$ python3 -q
>>> import numpy as np
>>> import numpy.linalg as la
>>> np.set_printoptions(precision=3, suppress=True, linewidth=200)
>>> data = np.load("out1.npy")
>>> print(data)
[[-2.197  0.186 -0.916  0.391 -1.116  1.38 ]
 [-2.345 -0.26   0.765 -0.732 -1.069  1.081]
 [-0.453  0.243  1.387 -0.901 -2.28  -0.896]
 [ 1.027 -0.369  1.055 -2.49  -0.505  0.493]
 [ 0.705 -0.098  1.09  -0.136  0.082  2.698]
 [-1.601 -1.064  1.01  -1.979 -0.527  0.299]
 [-1.244 -2.138 -1.087  0.722  0.781  0.755]
 [-0.192  1.244  2.429 -0.951 -0.721 -0.299]
 [-2.343  0.966 -0.612 -1.309  0.017  0.699]
 [-0.973 -1.414  2.267 -0.287  0.011  0.912]
 [ 0.994 -0.193 -2.113  0.578 -1.362 -1.149]
 [ 1.66  -1.538  1.781 -0.81   0.16  -0.154]
 [ 0.924  0.824  2.245  0.468  1.062 -1.04 ]
 [-0.033 -0.732  0.919  1.542 -1.115 -1.999]
 [-0.094 -0.04  -2.43  -1.613 -0.693 -0.03 ]
 [-1.032  0.969 -0.284  2.342  1.033 -0.601]
 [ 0.398 -0.683 -2.12  -0.133 -1.417 -1.361]
 [ 2.035 -0.251 -1.07   0.808 -1.697  0.347]
 [-1.556 -0.147 -1.474 -1.622  0.71  -1.118]
 [-0.241 -0.841 -0.241 -2.752 -0.012  0.776]
 [ 1.61   1.05  -0.286 -0.901  1.226 -1.706]
 [ 1.552 -1.911 -0.159 -1.467  0.558 -0.672]
 [ 1.78  -1.351 -1.197  0.86   1.292 -0.406]
 [ 0.023  1.362 -1.232  2.335  0.243  0.335]
 [-0.535 -2.096  1.34   1.205  0.812 -0.643]]
>>> Xs = data - data.mean(axis=0)
>>> vecs = la.svd(Xs)[2][:3]
>>> out = Xs - Xs @ vecs.T @ vecs
>>> print(np.round(la.norm(out) / la.norm(Xs), 3))
0.56
>>> print(np.round(np.cov(Xs @ vecs.T, rowvar=False), 3) + 0)
[[2.469 0.    0.   ]
 [0.    2.043 0.   ]
 [0.    0.    1.755]]
>>> Xs = data - data.mean(axis=0)
>>> U, sig, Vt = la.svd(Xs, full_matrices=False)
>>> print(np.abs(Vt[0]).argmax())
2
>>> print(np.searchsorted(np.cumsum(sig ** 2) / (sig ** 2).sum(), 0.9) + 1)
5
>>> print(np.abs(U[:, 0]).argmax())
10
>>> print(data.mean(axis=0))
[-0.085 -0.331  0.043 -0.273 -0.181 -0.092]
>>> print(np.round(la.norm(data), 3))
15.0
>>> print(np.unravel_index(np.abs(data).argmax(), data.shape))
(np.int64(19), np.int64(3))
>>> t3 = np.stack([data, -3 * data, data[::-1]])
>>> print((t3 @ data.T).shape)
(3, 25, 25)
>>> print(la.matrix_rank(t3))
[6 6 6]
>>> print(la.norm(t3, axis=(1, 2)))
[15.    44.999 15.   ]
>>> print(np.einsum("bij,cij->bc", t3, t3))
[[ 224.994 -674.983    9.34 ]
 [-674.983 2024.95   -28.019]
 [   9.34   -28.019  224.994]]
>>> labels = data[:, 4] > np.median(data[:, 4])
>>> r0 = data[labels].mean(axis=0) - data[~labels].mean(axis=0)
>>> print((((data - data.mean(axis=0)) @ r0 > 0) == labels).mean())
0.88
>>> print(labels.astype(int))
[0 0 0 0 1 0 1 0 1 0 0 1 1 0 0 1 0 0 1 0 1 1 1 1 1]
>>> print(((data - data.mean(axis=0)) @ r0 > 0).astype(int))
[0 0 0 0 1 0 1 0 0 0 0 1 1 1 0 1 0 0 0 0 1 1 1 1 1]
>>> J = np.loadtxt("sample2.csv", delimiter=",")
>>> print(J)
[[3. 3. 4. 3. 3. 1. 3.]
 [1. 4. 2. 5. 0. 3. 4.]
 [3. 3. 4. 3. 3. 1. 3.]]
>>> U, sig, Vt = la.svd(J)
>>> vecs = Vt[:(sig > 1e-8).sum()]
>>> rng = np.random.default_rng(7777)
>>> x = J[0] + 3 * J[1] + rng.integers(2) * np.eye(7)[5]
>>> print(x)
[ 6. 15. 10. 18.  3. 11. 15.]
>>> print(np.diag(vecs.T @ vecs))
[0.24  0.225 0.336 0.376 0.401 0.195 0.225]
>>> print(np.allclose(vecs.T @ vecs @ x, x))
False
>>> print(round(la.norm(x - vecs.T @ vecs @ x), 3))
0.897
>>> print(la.matrix_rank(np.vstack([J, x])))
3
>>> print(la.lstsq(J[:-1].T, J[-1])[2])
2
>>> try:
...     la.inv(J)
... except la.LinAlgError as e:
...     print(repr(e))
... 
LinAlgError('Last 2 dimensions of the array must be square')
>>> print(np.round(J @ la.pinv(J) @ J, 3) + 0)
[[3. 3. 4. 3. 3. 1. 3.]
 [1. 4. 2. 5. 0. 3. 4.]
 [3. 3. 4. 3. 3. 1. 3.]]
>>> print(np.allclose(J[:-1].T @ la.lstsq(J[:-1].T, J[-1])[0], J[-1]))
True
>>> mat = np.load("w.npy")
>>> print(mat)
[[-2.276 -4.367 -4.348 -4.352 -0.074]
 [-0.395 -1.121 -0.888 -0.914  0.033]
 [-1.304 -2.584 -2.363 -2.781  0.147]
 [ 1.242  2.329  2.359  2.332  0.013]
 [ 0.64   1.34   1.505  1.328 -0.154]
 [-1.119 -2.383 -2.527 -2.509 -0.053]
 [ 0.441  0.719  0.77   0.614 -0.045]
 [ 0.28   0.357  0.19   0.231  0.008]
 [ 1.056  2.233  2.332  2.377 -0.005]
 [-0.891 -2.006 -1.872 -1.942 -0.038]
 [ 0.83   1.964  2.026  1.915  0.096]
 [ 0.36   0.713  0.724  0.702 -0.006]
 [-0.171 -0.614 -0.8   -0.742  0.133]
 [-0.217 -0.497 -0.389 -0.45   0.164]
 [-0.029 -0.214 -0.311 -0.281 -0.025]
 [-0.956 -2.274 -2.203 -2.172 -0.041]
 [-0.252 -0.353 -0.441 -0.49   0.065]
 [ 0.203  0.433  0.497  0.523  0.277]
 [ 1.604  2.95   3.085  3.032  0.001]
 [ 0.186  0.313  0.325  0.357  0.01 ]
 [ 1.512  2.756  2.693  2.771  0.063]
 [ 0.883  1.636  1.748  1.613 -0.178]
 [-0.857 -2.056 -2.193 -2.147 -0.103]
 [-2.085 -4.147 -4.076 -4.213  0.074]
 [ 1.75   3.236  3.439  3.574  0.005]]
>>> Xs = mat - mat.mean(axis=0)
>>> vecs = la.svd(Xs)[2][:1]
>>> out = Xs - Xs @ vecs.T @ vecs
>>> print(round(float(la.norm(out) / la.norm(Xs)), 3))
0.045
>>> print(np.round(np.diag(vecs.T @ vecs), 3) + 0)
[0.076 0.302 0.307 0.315 0.   ]
>>> print((Xs @ vecs.T).std(axis=0))
[3.833]
